% python3 -q
>>> import numpy as np
>>> np.set_printoptions(suppress=True, linewidth=120)
>>> def rnd(a):
...     return np.round(a, 2) + 0
... 
>>> J = np.load("arr.npy")
>>> J
array([[-1, -9,  7],
       [ 3, -7, -2],
       [-1, -9,  7]])
>>> left, s, Vh = np.linalg.svd(J)
>>> vecs = Vh[:(s > 1e-8).sum()]
>>> rng = np.random.default_rng(57910)
>>> vec = J[0] + 2 * J[1] + rng.integers(2) * np.eye(3)[0]
>>> vec
array([  5., -23.,   3.])
>>> np.allclose(vecs.T @ vecs @ vec, vec)
True
>>> rnd(vecs.T @ vecs)
array([[ 0.25, -0.21, -0.38],
       [-0.21,  0.94, -0.11],
       [-0.38, -0.11,  0.81]])
>>> np.einsum("ij,ji->", J, J)
np.int64(67)
>>> rnd(np.linalg.det(J[::-1]))
np.float64(0.0)
>>> rnd(np.linalg.det(2 * J)), rnd(np.linalg.det(J))
(np.float64(0.0), np.float64(0.0))
>>> rnd(np.poly(J))
array([  1.,   1., -33.,   0.])
>>> rnd(np.linalg.det(J.T))
np.float64(0.0)
>>> np.kron(np.eye(2, dtype=int), J)
array([[-1, -9,  7,  0,  0,  0],
       [ 3, -7, -2,  0,  0,  0],
       [-1, -9,  7,  0,  0,  0],
       [ 0,  0,  0, -1, -9,  7],
       [ 0,  0,  0,  3, -7, -2],
       [ 0,  0,  0, -1, -9,  7]])
>>> M = np.load("out16.npy")
>>> M
array([[  8.62,   4.29,   0.51],
       [ 11.08,   6.74,   0.51],
       [  3.84,   2.65,   0.23],
       [  4.26,   2.17,   0.22],
       [  1.36,   0.67,  -0.29],
       [ 12.4 ,   6.84,   0.78],
       [  4.08,   3.28,   0.08],
       [ -2.45,  -1.49,  -0.13],
       [  0.52,   0.44,   0.25],
       [ -9.85,  -5.78,  -0.83],
       [  4.04,   2.3 ,   0.61],
       [ -5.03,  -3.31,  -0.15],
       [ -3.09,  -1.56,  -0.59],
       [-11.  ,  -5.91,  -0.93],
       [ 12.7 ,   7.59,   0.8 ],
       [-12.64,  -7.63,  -0.8 ],
       [-12.91,  -7.3 ,  -1.48],
       [  5.72,   3.32,   0.53],
       [ -5.5 ,  -3.15,  -0.24]])
>>> rnd(np.abs(np.linalg.svd(M)[2][-1]))
array([0.26, 0.34, 0.9 ])
>>> rnd(np.linalg.norm(M, 2) / np.linalg.norm(M))
np.float64(1.0)
>>> round(np.log10(np.linalg.cond(M)))
2
>>> np.linalg.cond(M) > 100
np.False_
>>> M2 = np.c_[M[:, :1] @ np.array([[9]]), np.array([-2, 0, -3, -1, 1, 2, -1, 3, -3, 2, -3, 0, 2, -1, 0, -3, 1, 3, 3])]
>>> rnd(M2)
array([[  77.58,   -2.  ],
       [  99.72,    0.  ],
       [  34.56,   -3.  ],
       [  38.34,   -1.  ],
       [  12.24,    1.  ],
       [ 111.6 ,    2.  ],
       [  36.72,   -1.  ],
       [ -22.05,    3.  ],
       [   4.68,   -3.  ],
       [ -88.65,    2.  ],
       [  36.36,   -3.  ],
       [ -45.27,    0.  ],
       [ -27.81,    2.  ],
       [ -99.  ,   -1.  ],
       [ 114.3 ,    0.  ],
       [-113.76,   -3.  ],
       [-116.19,    1.  ],
       [  51.48,    3.  ],
       [ -49.5 ,    3.  ]])
>>> np.linalg.matrix_rank(np.c_[M, M2])
np.int64(4)
>>> rnd(np.linalg.norm(M2 - M @ np.linalg.lstsq(M, M2)[0], axis=0))
array([0.  , 8.78])
>>> rnd(np.linalg.norm(np.linalg.qr(M)[0].T @ M2, axis=0) ** 2 / ((M2 ** 2).sum(axis=0) + 1e-12))
array([1.  , 0.08])
>>> left, s, Vh = np.linalg.svd(M)
>>> rnd(s)
array([40.57,  1.44,  0.92])
>>> M2 = left[:, :1] @ np.diag(s[:1]) @ Vh[:1]
>>> np.linalg.matrix_rank(M, rtol=0.05)
np.int64(1)
>>> rnd(np.abs(M - M2).max())
np.float64(0.69)
>>> np.linalg.matrix_rank(M2)
np.int64(1)
>>> O, vecs = np.linalg.qr(M[:, :1])[0], np.linalg.qr(M[:, 1:])[0]
>>> s = np.linalg.svd(O.T @ vecs, compute_uv=False)
>>> (s > 0.9).sum()
np.int64(1)
>>> W0 = np.array([[1, 0, 2, 2], [2, 2, 2, 2]])
>>> W0
array([[1, 0, 2, 2],
       [2, 2, 2, 2]])
>>> # columns 2 and 3 are equal
>>> np.abs(W0).max()
np.int64(2)
>>> W0.shape
(2, 4)
